% ipython --no-banner

In [1]: import numpy as np

In [2]: import numpy.linalg as la

In [3]: np.set_printoptions(precision=2, suppress=True, linewidth=200)

In [4]: X = np.loadtxt("arr.csv", delimiter=",")

In [5]: X
Out[5]: 
array([[ 0.03, -0.09,  0.03, -0.06,  0.05, -0.1 ],
       [-0.09,  0.36, -0.2 ,  0.37, -0.06,  0.2 ],
       [ 0.03, -0.2 ,  0.18, -0.3 , -0.09,  0.09],
       [-0.06,  0.37, -0.3 ,  0.51,  0.11, -0.06],
       [ 0.05, -0.06, -0.09,  0.11,  0.25, -0.4 ],
       [-0.1 ,  0.2 ,  0.09, -0.06, -0.4 ,  0.67]])

In [6]: # rows and columns are dependent

In [7]: evals, V = la.eigh(X)

In [8]: x = np.array([3, 2, 1, 3, -2, 0])

In [9]: V * np.abs(evals) @ V.T
Out[9]: 
array([[ 0.03, -0.09,  0.03, -0.06,  0.05, -0.1 ],
       [-0.09,  0.36, -0.2 ,  0.37, -0.06,  0.2 ],
       [ 0.03, -0.2 ,  0.18, -0.3 , -0.09,  0.09],
       [-0.06,  0.37, -0.3 ,  0.51,  0.11, -0.06],
       [ 0.05, -0.06, -0.09,  0.11,  0.25, -0.4 ],
       [-0.1 ,  0.2 ,  0.09, -0.06, -0.4 ,  0.67]])

In [10]: round(float(np.abs(X).sum(axis=1).max()), 2), np.round(np.abs(evals).max(), 2)
Out[10]: (1.52, np.float64(1.0))

In [11]: V * np.maximum(evals, 0) @ V.T
Out[11]: 
array([[ 0.03, -0.09,  0.03, -0.06,  0.05, -0.1 ],
       [-0.09,  0.36, -0.2 ,  0.37, -0.06,  0.2 ],
       [ 0.03, -0.2 ,  0.18, -0.3 , -0.09,  0.09],
       [-0.06,  0.37, -0.3 ,  0.51,  0.11, -0.06],
       [ 0.05, -0.06, -0.09,  0.11,  0.25, -0.4 ],
       [-0.1 ,  0.2 ,  0.09, -0.06, -0.4 ,  0.67]])

In [12]: x = np.array([-8, 2, -2, 8, 9, 9])

In [13]: round((x - X @ x) @ (X @ x), 2)
Out[13]: np.float64(0.0)

In [14]: X @ x
Out[14]: array([-1.44,  6.07, -3.51,  6.35, -0.81,  3.01])

In [15]: round(np.trace(X), 2)
Out[15]: np.float64(2.0)

In [16]: rng = np.random.default_rng(51)

In [17]: A2 = X + rng.integers(-2, 3, (6, 2)) @ rng.integers(-2, 3, (2, 6))

In [18]: A2
Out[18]: 
array([[-2.97, -2.09, -2.97,  2.94,  2.05,  1.9 ],
       [-0.09,  4.36, -0.2 ,  0.37, -4.06, -0.8 ],
       [ 3.03, -2.2 ,  3.18, -3.3 ,  1.91, -0.91],
       [ 2.94, -1.63,  2.7 , -2.49,  2.11, -1.06],
       [-3.95,  3.94, -4.09,  4.11, -3.75,  0.6 ],
       [-0.1 ,  4.2 ,  0.09, -0.06, -4.4 , -0.33]])

In [19]: la.matrix_rank(A2 - X, tol=1e-8)
Out[19]: np.int64(2)

In [20]: np.abs(A2 - X).sum(axis=1)
Out[20]: array([15.,  9., 14., 14., 21.,  9.])

In [21]: np.allclose(A2[:-1].T @ la.lstsq(A2[:-1].T, A2[-1])[0], A2[-1])
Out[21]: True

In [22]: np.unique(A2.round(6), axis=0).shape
Out[22]: (6, 6)

In [23]: la.lstsq(A2[:-1].T, A2[-1])[2]
Out[23]: np.int32(4)

In [24]: Uu, sig, Vt = la.svd(X)

In [25]: sig.round(2) + 0
Out[25]: array([1., 1., 0., 0., 0., 0.])

In [26]: np.argmax(sig[:-1] / (sig[1:] + 1e-6)) + 1
Out[26]: np.int64(2)

In [27]: A2 = Uu[:, :2] @ np.diag(sig[:2]) @ Vt[:2]

In [28]: A2
Out[28]: 
array([[ 0.03, -0.09,  0.03, -0.06,  0.05, -0.1 ],
       [-0.09,  0.36, -0.2 ,  0.37, -0.06,  0.2 ],
       [ 0.03, -0.2 ,  0.18, -0.3 , -0.09,  0.09],
       [-0.06,  0.37, -0.3 ,  0.51,  0.11, -0.06],
       [ 0.05, -0.06, -0.09,  0.11,  0.25, -0.4 ],
       [-0.1 ,  0.2 ,  0.09, -0.06, -0.4 ,  0.67]])

In [29]: round(float(np.abs(X - A2).max()), 2)
Out[29]: 0.0

In [30]: np.round(la.norm(X - A2, 2), 2), np.round(sig[2], 2)
Out[30]: (np.float64(0.0), np.float64(0.0))

In [31]: la.matrix_rank(X, rtol=0.05)
Out[31]: np.int64(2)

In [32]: round(float(la.norm(X - A2) / la.norm(X)), 2)
Out[32]: 0.0

In [33]: mat = np.loadtxt("sample2.csv", delimiter=",")

In [34]: mat
Out[34]: 
array([[4., 1., 1., 1., 1., 1., 1., 1., 1., 1.],
       [1., 4., 1., 1., 1., 1., 1., 1., 1., 1.],
       [1., 1., 4., 1., 1., 1., 1., 1., 1., 1.],
       [1., 1., 1., 4., 1., 1., 1., 1., 1., 1.],
       [1., 1., 1., 1., 4., 1., 1., 1., 1., 1.],
       [1., 1., 1., 1., 1., 4., 1., 1., 1., 1.],
       [1., 1., 1., 1., 1., 1., 4., 1., 1., 1.],
       [1., 1., 1., 1., 1., 1., 1., 4., 1., 1.],
       [1., 1., 1., 1., 1., 1., 1., 1., 4., 1.],
       [1., 1., 1., 1., 1., 1., 1., 1., 1., 4.]])

In [35]: cov = mat.T @ mat

In [36]: np.trace(cov), (mat ** 2).sum()
Out[36]: (np.float64(250.0), np.float64(250.0))

In [37]: la.svd(mat, compute_uv=False) ** 2
Out[37]: array([169.,   9.,   9.,   9.,   9.,   9.,   9.,   9.,   9.,   9.])

In [38]: arr = np.loadtxt("block9.csv", delimiter=",")

In [39]: arr
Out[39]: 
array([[6., 5., 3., 4., 6., 2., 4., 5., 5.],
       [5., 5., 2., 2., 4., 1., 4., 4., 4.],
       [3., 2., 3., 4., 5., 3., 3., 3., 5.],
       [4., 2., 4., 6., 7., 4., 3., 4., 6.],
       [6., 4., 5., 7., 9., 4., 5., 6., 8.],
       [2., 1., 3., 4., 4., 6., 2., 1., 5.],
       [4., 4., 3., 3., 5., 2., 5., 4., 6.],
       [5., 4., 3., 4., 6., 1., 4., 5., 5.],
       [5., 4., 5., 6., 8., 5., 6., 5., 9.]])

In [40]: # symmetric

In [41]: A2 = np.array([[-2, 4],
    ...:     [-4, -2],
    ...:     [0, 3],
    ...:     [2, -2],
    ...:     [3, -3],
    ...:     [-1, 4],
    ...:     [1, 1],
    ...:     [-2, 0],
    ...:     [-5, -1]])

In [42]: np.einsum("ij->j", arr)
Out[42]: array([40., 31., 31., 40., 54., 28., 36., 37., 53.])

In [43]: la.matrix_rank(arr @ A2)
Out[43]: np.int64(2)

In [44]: la.matrix_rank(np.vstack([arr, A2.T]))
Out[44]: np.int64(6)

In [45]: np.einsum("ik,kj->ij", arr, A2)
Out[45]: 
array([[-39.,   4.],
       [-39.,   4.],
       [-22.,   4.],
       [-22.,   4.],
       [-38.,   3.],
       [-19.,  16.],
       [-38.,   3.],
       [-32.,  -2.],
       [-44.,   8.]])

In [46]: np.einsum("ij,ij->i", arr, arr)
Out[46]: array([192., 123., 115., 198., 348., 112., 156., 169., 333.])

In [47]: arr @ A2
Out[47]: 
array([[-39.,   4.],
       [-39.,   4.],
       [-22.,   4.],
       [-22.,   4.],
       [-38.,   3.],
       [-19.,  16.],
       [-38.,   3.],
       [-32.,  -2.],
       [-44.,   8.]])

In [48]: Uu, sig, Vt = la.svd(arr)

In [49]: np.argmax(sig[:-1] / (sig[1:] + 1e-6)) + 1
Out[49]: np.int64(4)

In [50]: A2 = Uu[:, :4] @ np.diag(sig[:4]) @ Vt[:4]

In [51]: np.round(np.abs(arr - A2).max(), 2)
Out[51]: np.float64(0.0)

In [52]: m1 = np.loadtxt("w.csv", delimiter=",")

In [53]: m1
Out[53]: 
array([[ 0., -3.,  2.,  1., -2., -1., -2.],
       [ 3.,  0.,  0.,  0.,  0.,  4., -1.],
       [-2.,  0.,  0.,  0.,  0.,  3., -1.],
       [-1.,  0.,  0.,  0., -1.,  1.,  0.],
       [ 2.,  0.,  0.,  1.,  0., -1.,  0.],
       [ 1., -4., -3., -1.,  1.,  0., -1.],
       [ 2.,  1.,  1.,  0.,  0.,  1.,  0.]])

In [54]: x = np.array([-4, -3, -1, 4, 3, -3, 5])

In [55]: (m1 * x).sum(axis=1)
Out[55]: array([ -2., -29.,  -6.,  -2.,  -1.,   5., -15.])

In [56]: m1 @ np.eye(7)[4]
Out[56]: array([-2.,  0.,  0., -1.,  0.,  1.,  0.])

In [57]: np.sign((m1 @ x).round(6))
Out[57]: array([-1., -1., -1., -1., -1.,  1., -1.])

In [58]: la.norm(m1 @ x) <= la.norm(m1, 2) * la.norm(x) + 1e-9
Out[58]: np.True_

In [59]: x = np.array([1, 1, 3, 1, 0, 0, 2])

In [60]: x @ m1 @ x
Out[60]: np.float64(0.0)

In [61]: np.round(la.det(m1), 2)
Out[61]: np.float64(0.0)

In [62]: q = la.solve(np.eye(7) - m1, np.eye(7) + m1)

In [63]: np.round(q @ q.T, 2) + 0
Out[63]: 
array([[1., 0., 0., 0., 0., 0., 0.],
       [0., 1., 0., 0., 0., 0., 0.],
       [0., 0., 1., 0., 0., 0., 0.],
       [0., 0., 0., 1., 0., 0., 0.],
       [0., 0., 0., 0., 1., 0., 0.],
       [0., 0., 0., 0., 0., 1., 0.],
       [0., 0., 0., 0., 0., 0., 1.]])

In [64]: x = np.ones(10)

In [65]: for _ in range(3):
    ...:     x = mat @ x
    ...:     x /= la.norm(x)
    ...:     print(round(x @ mat @ x, 2))
    ...: 
13.0
13.0
13.0

In [66]: x
Out[66]: array([0.32, 0.32, 0.32, 0.32, 0.32, 0.32, 0.32, 0.32, 0.32, 0.32])
